$ python3 -q
>>> import numpy as np
>>> import numpy.linalg as la
>>> np.set_printoptions(precision=2, suppress=True, linewidth=160)
>>> X = np.tanh(np.array([[1.3, 0.6],
...     [-2.3, 0.0],
...     [0.5, 0.0],
...     [0.2, -1.3],
...     [1.6, -1.0],
...     [0.2, 0.2],
...     [-2.2, -1.1],
...     [1.2, 0.9],
...     [-0.7, -0.2],
...     [0.4, 0.3],
...     [-0.2, -0.2]]) @ np.array([[1.8, 0.2, 1.7], [-0.4, 0.3, -1.0]]))
>>> X
array([[ 0.97,  0.41,  0.92],
       [-1.  , -0.43, -1.  ],
       [ 0.72,  0.1 ,  0.69],
       [ 0.71, -0.34,  0.93],
       [ 1.  ,  0.02,  1.  ],
       [ 0.27,  0.1 ,  0.14],
       [-1.  , -0.65, -0.99],
       [ 0.95,  0.47,  0.81],
       [-0.83, -0.2 , -0.76],
       [ 0.54,  0.17,  0.36],
       [-0.27, -0.1 , -0.14]])
>>> Xc = X - X.mean(axis=0)
>>> Uu, s, VT = la.svd(Xc, full_matrices=False)
>>> np.abs(VT[0]).argmax()
np.int64(0)
>>> s
array([3.66, 0.73, 0.19])
>>> np.round(Xc.mean(axis=0), 2) + 0
array([0., 0., 0.])
>>> la.matrix_rank(Xc)
np.int64(3)
>>> VT[0] * np.sign(VT[0, np.abs(VT[0]).argmax()])
array([0.7 , 0.23, 0.68])
>>> np.abs(VT[-1])
array([0.71, 0.25, 0.65])
>>> (np.sign(Uu[:, 0]) == np.sign(Uu[0, 0])).astype(int)
array([1, 0, 1, 1, 1, 1, 0, 1, 0, 1, 0])
>>> np.abs(Uu[:, 0]).argmax()
np.int64(6)
>>> np.searchsorted(np.cumsum(s ** 2) / (s ** 2).sum(), 0.9) + 1
np.int64(1)
>>> x = np.array([-1, 1, -2])
>>> y = X @ x
>>> la.solve(X.T @ X, X.T @ y)
array([-1.,  1., -2.])
>>> la.lstsq(X, y)[0]
array([-1.,  1., -2.])
>>> y
array([-2.4 ,  2.57, -2.  , -2.9 , -2.97, -0.45,  2.33, -2.11,  2.14, -1.09,  0.45])
>>> rng = np.random.default_rng(532)
>>> y = y + 0.02 * rng.normal(size=11)
>>> y
array([-2.39,  2.58, -2.  , -2.9 , -2.98, -0.43,  2.34, -2.11,  2.13, -1.06,  0.45])
>>> beta, *_ = la.lstsq(X, y)
>>> np.round(X.T @ (y - X @ beta), 2) + 0
array([0., 0., 0.])
>>> beta
array([-0.88,  0.97, -2.11])
